$ python -q
>>> import numpy as np
>>> import numpy.linalg as la
>>> np.set_printoptions(suppress=True, linewidth=100)
>>> A = np.load("run1.npy")
>>> A
array([[0, 1, 1],
       [1, 0, 0],
       [1, 0, 0]])
>>> Uu, sig, Vh = la.svd(A)
>>> evecs = Vh[:(sig > 1e-8).sum()]
>>> rng = np.random.default_rng(43763)
>>> x0 = A[1] + 4 * A[0] + rng.integers(2) * np.eye(3)[1]
>>> x0
array([1., 4., 4.])
>>> np.round(np.diag(evecs.T @ evecs), 1)
array([1. , 0.5, 0.5])
>>> la.matrix_rank(np.vstack([A, x0]))
np.int64(2)
>>> J = np.load("x.npy")
>>> J
array([[68., 24., 64.],
       [24., 13., 24.],
       [64., 24., 68.]])
>>> z = rng.permutation(3)
>>> z
array([0, 2, 1])
>>> A2 = J[z][:, z]
>>> A2
array([[68., 64., 24.],
       [64., 68., 24.],
       [24., 24., 13.]])
>>> round(float(la.det(A2)), 1), round(float(la.det(J[z])), 1)
(2256.0, -2256.0)
>>> np.round(np.sort(np.abs(la.eigvals(A2))), 1)
array([  4.,   4., 141.])
>>> np.trace(A2)
np.float64(149.0)
>>> X = np.load("layer13.npy")
>>> X
array([[ -2.3,  23.4,  20.1, -24.8,  -1.6],
       [ -3. ,  23.4,  21.9, -27. ,  -0.3],
       [ -3. ,  23.6,  22.5, -28.3,   1.1],
       [ -1.9,  25.2,  20.8, -26.4,  -2.8],
       [ -2.3,  24.5,  20. , -27.7,  -0.8],
       [ -1.2,  23.5,  21. , -27.3,  -0.8],
       [ -2.7,  23.6,  21.9, -27.5,   0.2],
       [ -3.3,  23.4,  22.9, -26.5,   1.3],
       [ -2.6,  23.3,  22.7, -25.5,   1.3],
       [ -2.2,  23.3,  21.8, -26. ,   2.3],
       [ -3.4,  25.2,  19.4, -28.5,  -0.8],
       [ -3. ,  24.5,  20.5, -25.7,   0.9],
       [ -4.3,  23.8,  21.4, -26.2,   0.1],
       [ -3.9,  24.1,  21.2, -27.4,  -0.8],
       [ -1.9,  21.8,  20.7, -27.7,  -0.5],
       [ -3.1,  23. ,  21.5, -27. ,  -0.4],
       [ -0.9,  23.5,  19.6, -25.9,  -1.4],
       [ -3. ,  24.7,  20.7, -27.5,   0.7],
       [ -2.2,  24.8,  21.7, -26.2,   1.3],
       [ -3.8,  23.7,  21.1, -27.2,   0.3],
       [ -0.8,  24.4,  22. , -26. ,   2. ],
       [ -3.4,  24.6,  20.6, -25.6,  -0.8],
       [ -1.3,  23.3,  20.5, -28.8,  -1.1],
       [ -2.7,  23.3,  20.6, -26.1,   0.3],
       [ -4.3,  25.4,  23.1, -25.9,  -0.7],
       [ -2.1,  23.7,  21.3, -26.4,   2.3],
       [ -2.9,  24.9,  18.9, -28. ,  -0.6],
       [ -3. ,  24.7,  18.7, -28.3,   2.4],
       [ -2.3,  24.4,  21.4, -27.5,   0.5],
       [ -3.4,  25.3,  21. , -27.8,   0.5]])
>>> round(np.log10(la.cond(X)))
2
>>> np.argsort(-la.norm(X, axis=0).round(6), kind="stable")[:3]
array([3, 1, 2])
>>> la.matrix_rank(X, rtol=0.1)
np.int64(1)
>>> np.round(la.norm(X, 2) / la.norm(X), 1)
np.float64(1.0)
>>> la.cond(X) > 100
np.False_
>>> [round(float(x), 1) for x in la.svd(X, compute_uv=False)[:3]]
[229.2, 7.5, 5.9]
>>> z = X[:, 2] > np.median(X[:, 2])
>>> f = X[z].mean(axis=0) - X[~z].mean(axis=0)
>>> f.round(1)
array([-0.5, -0.3,  1.7,  0.4,  1.1])
>>> z.astype(int)
array([0, 1, 1, 0, 0, 0, 1, 1, 1, 1, 0, 0, 1, 1, 0, 1, 0, 0, 1, 1, 1, 0, 0, 0, 1, 1, 0, 0, 1, 0])
>>> C = X[[15, 26]].astype(float)
>>> for _ in range(4):
...     z = la.norm(X[:, None] - C, axis=-1).argmin(axis=1)
...     C = np.array([X[z == j].mean(axis=0) for j in range(2)])
... 
>>> z
array([0, 0, 0, 1, 1, 1, 0, 0, 0, 0, 1, 0, 0, 0, 0, 0, 1, 1, 0, 0, 0, 0, 1, 0, 0, 0, 1, 1, 0, 1])
>>> C.round(1)
array([[ -2.8,  23.8,  21.5, -26.5,   0.4],
       [ -2.3,  24.5,  20.1, -27.6,  -0.5]])
>>> np.bincount(z)
array([20, 10])
>>> np.round(C[1] - C[0], 1)
array([ 0.5,  0.7, -1.5, -1.1, -0.9])
>>> A2 = np.c_[X[:, :4] @ np.array([[3, 5, 9, 0], [0, 4, 3, 3], [5, 1, 9, 7], [1, 0, 5, 2]]), np.array([-1, 2, 0, 0, 1, 0, -2, 2, 1, -2, -2, -1, -2, -1, -1, -1, -1, 0, -1, -1, 2, 2, 0, -1, 2, 1, -1, -2, -1, -1])]
>>> A2.round(1)
array([[ 68.8, 102.2, 106.4, 161.3,  -1. ],
       [ 73.5, 100.5, 105.3, 169.5,   2. ],
       [ 75.2, 101.9, 104.8, 171.7,   0. ],
       [ 71.9, 112.1, 113.7, 168.4,   0. ],
       [ 65.4, 106.5,  94.3, 158.1,   1. ],
       [ 74.1, 109. , 112.2, 162.9,   0. ],
       [ 73.9, 102.8, 106.1, 169.1,  -2. ],
       [ 78.1, 100. , 114.1, 177.5,   2. ],
       [ 80.2, 102.9, 123.3, 177.8,   1. ],
       [ 76.4, 104. , 116.3, 170.5,  -2. ],
       [ 58.3, 103.2,  77.1, 154.4,  -2. ],
       [ 67.8, 103.5, 102.5, 165.6,  -1. ],
       [ 67.9,  95.1,  94.3, 168.8,  -2. ],
       [ 66.9,  98.1,  91. , 165.9,  -1. ],
       [ 70.1,  98.4,  96.1, 154.9,  -1. ],
       [ 71.2,  98. ,  99.6, 165.5,  -1. ],
       [ 69.4, 109.1, 109.3, 155.9,  -1. ],
       [ 67. , 104.5,  95.9, 164. ,   0. ],
       [ 75.7, 109.9, 118.9, 173.9,  -1. ],
       [ 66.9,  96.9,  90.8, 164.4,  -1. ],
       [ 81.6, 115.6, 134. , 175.2,   2. ],
       [ 67.2, 102. , 100.6, 166.8,   2. ],
       [ 69.8, 107.2,  98.7, 155.8,   0. ],
       [ 68.8, 100.3, 100.5, 161.9,  -1. ],
       [ 76.7, 103.2, 115.9, 186.1,   2. ],
       [ 73.8, 105.6, 111.9, 167.4,   1. ],
       [ 57.8, 104. ,  78.7, 151. ,  -1. ],
       [ 56.2, 102.5,  73.9, 148.4,  -2. ],
       [ 72.6, 107.5, 107.6, 168. ,  -1. ],
       [ 67. , 105.2,  95.3, 167.3,  -1. ]])
>>> np.round(la.norm(A2 - X @ la.lstsq(X, A2)[0], axis=0), 1) + 0
array([0. , 0. , 0. , 0. , 6.3])
>>> la.matrix_rank(np.c_[X, A2])
np.int64(6)
>>> np.round(la.lstsq(X, A2[:, 0])[0], 1) + 0
array([3., 0., 5., 1., 0.])
>>> la.matrix_rank(A2)
np.int64(5)
>>> m1 = np.array([[1, 1, 1], [3, 1, 0], [3, 2, 1], [1, 1, 2], [3, 3, 2]])
>>> A2 = m1 / la.norm(m1, axis=1, keepdims=True)
>>> G = A2 @ A2.T
>>> np.round(la.norm(A2, axis=1), 1)
array([1., 1., 1., 1., 1.])
>>> (np.abs(G) > 0.9).astype(int)
array([[1, 0, 1, 1, 1],
       [0, 1, 1, 0, 0],
       [1, 1, 1, 0, 1],
       [1, 0, 0, 1, 0],
       [1, 0, 1, 0, 1]])
